$ python3 -q
>>> import numpy as np
>>> from numpy import linalg as LA
>>> np.set_printoptions(precision=4, suppress=True, linewidth=100, floatmode="fixed")
>>> arr = np.array([[0, 3, 0, 2, 0, 0, 0, 0, 0],
...     [0, 3, 0, 0, 0, 3, 0, 1, 0],
...     [0, 0, 0, 0, 1, 0, 1, 0, 0],
...     [0, 0, 0, 0, 0, 2, 0, 0, 3],
...     [0, 0, 1, 0, 0, 2, 0, 0, 1],
...     [0, 0, 0, 0, 2, 0, 0, 0, 0],
...     [2, 3, 1, 0, 0, 0, 0, 0, 0]])
>>> vec = np.array([-2, -1, 2, -1, 0, 1, 2, 1, 1])
>>> h1 = np.maximum(arr @ vec, 0)
>>> np.maximum(arr @ (3 * vec), 0)
array([ 0,  3,  6, 15, 15,  0,  0])
>>> np.maximum(arr @ vec, 0) - np.maximum(-arr @ vec, 0)
array([-5,  1,  2,  5,  5,  0, -5])
>>> arr.T @ h1
array([ 0,  3,  5,  0,  2, 23,  2,  1, 20])
>>> arr * (h1 > 1e-9)[:, None]
array([[0, 0, 0, 0, 0, 0, 0, 0, 0],
       [0, 3, 0, 0, 0, 3, 0, 1, 0],
       [0, 0, 0, 0, 1, 0, 1, 0, 0],
       [0, 0, 0, 0, 0, 2, 0, 0, 3],
       [0, 0, 1, 0, 0, 2, 0, 0, 1],
       [0, 0, 0, 0, 0, 0, 0, 0, 0],
       [0, 0, 0, 0, 0, 0, 0, 0, 0]])
>>> t3 = np.stack([arr, -3 * arr, arr[::-1]])
>>> t3.sum(axis=0)
array([[ 2, -3,  1, -4,  0,  0,  0,  0,  0],
       [ 0, -6,  0,  0,  2, -6,  0, -2,  0],
       [ 0,  0,  1,  0, -2,  2, -2,  0,  1],
       [ 0,  0,  0,  0,  0, -2,  0,  0, -3],
       [ 0,  0, -2,  0,  1, -4,  1,  0, -2],
       [ 0,  3,  0,  0, -4,  3,  0,  1,  0],
       [-4, -3, -2,  2,  0,  0,  0,  0,  0]])
>>> LA.matrix_rank(t3)
array([7, 7, 7])
>>> Y = arr / LA.norm(arr, axis=1, keepdims=True)
>>> G = Y @ Y.T
>>> np.round(np.degrees(np.arccos(np.clip(G[6, 1], -1, 1))), 4)
np.float64(56.5077)
>>> (np.abs(G) > 0.9).astype(int)
array([[1, 0, 0, 0, 0, 0, 0],
       [0, 1, 0, 0, 0, 0, 0],
       [0, 0, 1, 0, 0, 0, 0],
       [0, 0, 0, 1, 0, 0, 0],
       [0, 0, 0, 0, 1, 0, 0],
       [0, 0, 0, 0, 0, 1, 0],
       [0, 0, 0, 0, 0, 0, 1]])
>>> E = np.loadtxt("x.csv", delimiter=",")
>>> E
array([[ -0.4000,  -0.4000,   1.1000,  -1.4000,   1.2000,   0.1000,  -0.3000,   0.2000,  -0.3000,
         -0.9000,  -0.4000,   2.0000],
       [  1.7000,   1.0000,  -1.1000,  -0.6000,  -0.7000,   1.4000,  -0.7000,  -0.3000,  -0.4000,
          0.7000,   0.0000,   0.8000],
       [  0.4000,  -0.7000,  -0.2000,   0.0000,  -0.2000,   0.0000,  -1.9000,   0.7000,  -0.7000,
          0.3000,   1.2000,  -1.4000],
       [  0.1000,  -2.0000,  -1.0000,   0.2000,  -0.5000,  -1.4000,   0.6000,  -0.4000,  -0.4000,
          0.1000,   1.2000,  -0.7000],
       [  3.2000,  -0.6000,  -0.3000,   0.4000,  -0.7000,   0.1000,   0.3000,  -0.6000,  -1.1000,
         -0.9000,   0.3000,  -0.3000],
       [ -0.1000,   1.2000,  -1.8000,   0.7000,   1.2000,  -2.8000,   0.1000,   0.6000,   0.1000,
          0.2000,  -0.5000,  -0.4000],
       [ -0.7000,   1.1000,   0.5000,  -0.2000,   0.2000,  -1.7000,   1.0000,  -2.6000,   0.3000,
          0.1000,  -0.5000,  -0.4000],
       [ -1.4000,  -1.4000,  -1.2000,   0.7000,  -2.5000,  -0.1000,  -0.4000,   1.2000,  -0.1000,
         -0.3000,   1.6000,   2.5000],
       [  0.2000,   0.7000,  -0.5000,  -1.1000,  -0.7000,   1.3000,   1.3000,  -0.7000,  -1.6000,
         -0.6000,   0.5000,  -2.1000],
       [ -0.1000,   0.1000,   0.3000,   0.8000,  -1.0000,   1.0000,   0.5000,   1.5000,  -0.7000,
          0.5000,   0.9000,  -1.4000],
       [ -1.8000,   0.7000,   0.3000,  -0.2000,   1.2000,   0.9000,   1.1000,   0.4000,  -2.3000,
          0.5000,   1.0000,  -0.4000],
       [ -1.1000,   0.2000,  -1.3000,   1.5000,  -1.7000,   2.5000,   0.2000,   0.1000,   0.1000,
          1.0000,   0.0000,  -1.3000],
       [ -0.1000,   1.2000,   1.2000,   0.4000,   0.0000,  -0.1000,   0.3000,  -1.4000,  -0.2000,
         -1.4000,   0.8000,  -1.3000],
       [ -0.8000,  -0.3000,  -0.9000,  -1.0000,   1.5000,  -0.7000,  -2.2000,   2.7000,   2.1000,
          1.6000,   0.9000,   0.2000],
       [ -0.1000,   0.5000,   0.4000,   0.4000,   0.2000,   1.0000,  -0.6000,  -0.1000,   1.2000,
          0.0000,  -0.8000,   0.2000],
       [  0.2000,  -2.0000,   0.3000,  -0.3000,  -1.2000,  -1.8000,   0.0000,  -1.2000,   0.8000,
          1.2000,   0.6000,  -0.9000],
       [ 26.0000,  -6.0000,  34.0000,   0.0000, -30.0000,  10.0000,  -2.0000,   2.0000,  14.0000,
        -10.0000,  42.0000,  16.0000],
       [ -0.7000,  -1.0000,   0.4000,  -0.1000,  -0.4000,  -0.1000,  -1.5000,   1.0000,   1.2000,
         -1.2000,  -0.5000,  -1.7000],
       [  0.0000,  -0.2000,   0.3000,   1.3000,   0.6000,  -0.8000,  -0.6000,   0.5000,  -0.8000,
          1.5000,  -0.9000,   0.5000],
       [ -0.4000,   0.5000,   2.4000,   0.9000,  -0.9000,  -0.9000,   0.0000,  -0.3000,  -1.1000,
         -0.3000,   0.3000,  -0.9000],
       [ -0.1000,   0.2000,   0.9000,   0.8000,   0.1000,   1.0000,   0.1000,   1.7000,   0.0000,
          0.9000,   1.1000,   2.8000],
       [  0.8000,   0.6000,   1.5000,   0.9000,  -0.2000,  -1.1000,   0.2000,   0.2000,   1.2000,
          0.0000,  -0.2000,   0.9000],
       [  0.5000,   1.1000,   0.4000,   2.2000,   0.4000,   2.0000,  -1.1000,   0.0000,   1.3000,
          0.6000,   2.1000,  -0.8000],
       [  1.1000,  -1.3000,   1.2000,  -0.8000,   0.4000,   0.0000,  -1.1000,  -1.0000,  -1.6000,
          1.8000,   1.5000,  -0.4000],
       [  1.6000,   0.2000,  -0.1000,  -0.2000,  -0.8000,   0.2000,   1.3000,   0.4000,   0.5000,
          1.6000,   0.9000,   3.5000],
       [ -1.4000,  -0.2000,  -0.4000,  -0.1000,  -0.7000,   2.6000,   1.2000,   1.3000,  -0.2000,
         -0.2000,  -0.5000,   0.3000],
       [ -0.3000,  -0.2000,  -0.7000,  -0.6000,  -0.6000,   0.8000,   1.8000,   2.4000,  -0.3000,
         -0.5000,   0.1000,  -1.1000],
       [  0.1000,  -0.8000,  -0.4000,   0.3000,  -1.2000,   0.3000,  -0.4000,  -0.1000,   0.5000,
         -0.8000,  -1.2000,  -0.8000]])
>>> Y = np.c_[E[:, :9] @ np.array([[1, -3, 2, 1, -3, -2, 3, -1, 0],
...     [-2, 3, 3, -2, 1, 0, 1, -3, -1],
...     [2, 0, 2, 0, 0, -2, 3, 2, 1],
...     [3, 1, -3, 0, -3, -3, -2, -1, 3],
...     [1, 1, -1, 3, 0, -1, 2, -2, -2],
...     [2, -2, 3, 3, -1, 0, -1, -2, 0],
...     [3, 0, 2, 2, -2, -1, -3, 0, 1],
...     [0, 2, 0, -2, 2, 0, -1, 0, 3],
...     [-1, -1, 1, 2, -1, 1, -3, 2, -3]]), np.array([5, -5, 0, -2, 2, -1, -4, -3, -2, -1, 3, -2, -5, -3, 5, -5, -3, 0, -3, -5, -4, -5, -4, -4, 1, 2, 0, -5])]
>>> Y.round(4) + 0
array([[  -0.8000,    0.3000,    2.6000,    2.7000,    6.2000,    1.6000,    8.4000,    2.0000,
          -3.9000,    5.0000],
       [  -3.9000,   -6.4000,    9.1000,    0.2000,   -2.5000,    1.6000,    4.8000,   -8.5000,
          -2.9000,   -5.0000],
       [  -3.8000,   -1.4000,   -6.0000,   -5.4000,    4.0000,    1.0000,    6.6000,    0.3000,
           3.2000,    0.0000],
       [   1.6000,   -4.2000,  -11.3000,   -0.4000,   -3.1000,    0.7000,   -4.9000,    6.7000,
           3.2000,   -2.0000],
       [   6.5000,  -12.0000,    3.3000,    2.2000,  -12.2000,   -7.7000,    8.8000,   -3.4000,
           4.7000,    2.0000],
       [  -8.2000,   12.5000,  -11.6000,   -8.1000,    3.1000,    0.5000,   -1.9000,   -4.4000,
          -1.7000,   -1.0000],
       [  -3.0000,    3.3000,    0.5000,    0.4000,   -2.0000,    0.1000,    1.7000,    2.2000,
          -9.3000,   -4.0000],
       [  -2.7000,    0.9000,  -10.2000,   -9.8000,    4.1000,    5.9000,  -15.2000,    7.5000,
          10.8000,   -3.0000],
       [   1.9000,   -2.7000,   10.4000,    1.4000,   -0.3000,    1.7000,    0.9000,   -6.6000,
           0.9000,   -2.0000],
       [   5.9000,    2.1000,    2.6000,   -3.7000,   -0.3000,   -3.0000,   -4.8000,   -1.8000,
          11.7000,   -1.0000],
       [   5.4000,    9.8000,    1.1000,   -0.1000,    6.7000,   -1.0000,    1.3000,   -8.3000,
           5.8000,    3.0000],
       [   4.2000,   -1.2000,    1.0000,    1.3000,   -3.8000,    1.9000,  -16.9000,   -5.0000,
           6.6000,   -2.0000],
       [   2.0000,    1.9000,    4.7000,    0.2000,   -2.8000,   -3.9000,    4.9000,   -1.7000,
          -2.1000,   -5.0000],
       [ -13.6000,    6.7000,   -7.2000,   -3.4000,   13.5000,    9.2000,   -2.1000,    3.5000,
          -7.0000,   -3.0000],
       [   0.1000,   -1.0000,    3.7000,    3.9000,   -1.6000,   -0.2000,   -1.7000,   -1.0000,
          -3.8000,    5.0000],
       [  -1.7000,   -7.7000,   -7.5000,   -0.8000,   -3.1000,    1.9000,   -1.7000,   14.3000,
          -2.2000,   -5.0000],
       [  76.0000, -156.0000,  172.0000,   -2.0000, -100.0000,  -74.0000,   66.0000,  128.0000,
          62.0000,   -3.0000],
       [  -4.5000,   -0.4000,   -5.0000,   -2.8000,    5.3000,    4.0000,   -2.5000,    8.0000,
          -0.2000,    0.0000],
       [   2.9000,    4.7000,   -8.9000,   -4.0000,   -0.3000,   -5.3000,    3.8000,   -1.3000,
           6.5000,   -3.0000],
       [   4.5000,    5.0000,   -0.1000,   -8.4000,    0.4000,   -6.9000,    7.4000,    4.2000,
           8.8000,   -5.0000],
       [   6.1000,    3.2000,    2.9000,   -0.4000,    0.3000,   -4.2000,   -1.8000,   -1.7000,
           8.1000,   -4.0000],
       [   2.3000,    1.5000,    2.2000,   -1.9000,   -4.6000,   -6.1000,    2.0000,    4.5000,
           1.2000,   -5.0000],
       [   5.5000,   -0.9000,    3.2000,    5.9000,   -8.1000,   -6.4000,   -2.4000,   -7.4000,
           0.1000,   -4.0000],
       [   2.4000,   -8.0000,   -1.1000,    1.5000,   -0.4000,   -3.1000,   17.1000,    2.0000,
           0.0000,   -4.0000],
       [   3.4000,   -5.3000,    8.7000,    2.2000,   -6.5000,   -2.4000,   -2.5000,    0.0000,
           1.7000,    1.0000],
       [   6.2000,    0.4000,    6.8000,    4.1000,    2.1000,    3.2000,  -13.7000,   -2.9000,
           6.6000,    2.0000],
       [   3.6000,    2.6000,    5.5000,   -1.1000,    3.2000,    2.3000,  -10.9000,   -0.9000,
           8.8000,    0.0000],
       [  -0.5000,   -4.9000,   -2.1000,   -0.6000,   -2.2000,    1.8000,   -5.2000,    4.0000,
           1.5000,   -5.0000]])
>>> LA.matrix_rank(np.c_[E, Y])
np.int64(13)
>>> np.round(LA.norm(Y - E @ LA.lstsq(E, Y)[0], axis=0), 4) + 0
array([ 0.0000,  0.0000,  0.0000,  0.0000,  0.0000,  0.0000,  0.0000,  0.0000,  0.0000, 12.9646])
>>> LA.matrix_rank(Y)
np.int64(10)
